% ipython --no-banner

In [1]: import numpy as np

In [2]: np.set_printoptions(suppress=True, linewidth=100)

In [3]: X = np.array([[3, 1, 0, -1, -2],
   ...:     [0, -2, 3, 0, 3],
   ...:     [0, -2, 3, -3, -1],
   ...:     [1, -2, 1, 2, -1],
   ...:     [-1, 2, 1, 0, 2],
   ...:     [-3, 2, -3, 0, 1],
   ...:     [0, -2, 3, -3, -1],
   ...:     [-3, -1, -3, -1, 3]])

In [4]: def softmax(z):
   ...:     e = np.exp(z - z.max(axis=-1, keepdims=True))
   ...:     return e / e.sum(axis=-1, keepdims=True)
   ...: 

In [5]: print(np.round(softmax(10 * X[2]), 1) + 0)
[0. 0. 1. 0. 0.]

In [6]: print(softmax(X).sum(axis=1))
[1. 1. 1. 1. 1. 1. 1. 1.]

In [7]: att = X @ X.T / np.sqrt(5)

In [8]: print(np.round(softmax(att + np.triu(np.full(att.shape, -np.inf), 1)), 1) + 0)
[[1.  0.  0.  0.  0.  0.  0.  0. ]
 [0.  1.  0.  0.  0.  0.  0.  0. ]
 [0.  0.  1.  0.  0.  0.  0.  0. ]
 [0.  0.  0.  0.9 0.  0.  0.  0. ]
 [0.  0.1 0.  0.  0.9 0.  0.  0. ]
 [0.  0.  0.  0.  0.  1.  0.  0. ]
 [0.  0.  0.5 0.  0.  0.  0.5 0. ]
 [0.  0.  0.  0.  0.  0.  0.  1. ]]

In [9]: A = np.array([[0, 1, -2, 0, 2],
   ...:     [0, 0, -2, -1, -2],
   ...:     [0, 0, 0, 1, -1],
   ...:     [0, 0, 0, 0, -1],
   ...:     [0, 0, 0, 0, 0]])

In [10]: # triangular: eigenvalues sit on the diagonal

In [11]: x = np.array([-5, -6, 1, -5, -3])

In [12]: print((A @ x).argmax())
1

In [13]: print(A @ (2 * x))
[-28  18  -4   6   0]

In [14]: print(np.sign((A @ x).round(6)))
[-1  1 -1  1  0]

In [15]: print(A @ np.eye(5)[1])
[1. 0. 0. 0. 0.]

In [16]: print(A @ np.ones(5))
[ 1. -5.  0. -1.  0.]

In [17]: P = np.triu(np.array([[1, 2, 0, 1, 1],
    ...:     [0, 2, 1, 2, 0],
    ...:     [2, 0, 2, 0, 0],
    ...:     [1, 1, 0, 2, 1],
    ...:     [0, 2, 0, 0, 0]]), 1) + np.eye(5)

In [18]: M2 = P @ A @ np.linalg.inv(P)

In [19]: print(np.poly(M2))
[1. 0. 0. 0. 0. 0.]

In [20]: print(np.linalg.matrix_rank(M2))
4

In [21]: print(M2)
[[ 0.  1. -7. -4.  1.]
 [ 0.  0. -2.  0. -5.]
 [ 0.  0.  0.  1. -2.]
 [ 0.  0.  0.  0. -1.]
 [ 0.  0.  0.  0.  0.]]

In [22]: print(np.trace(M2), np.trace(A))
0.0 0

In [23]: print(np.round(np.linalg.det(M2), 1))
0.0
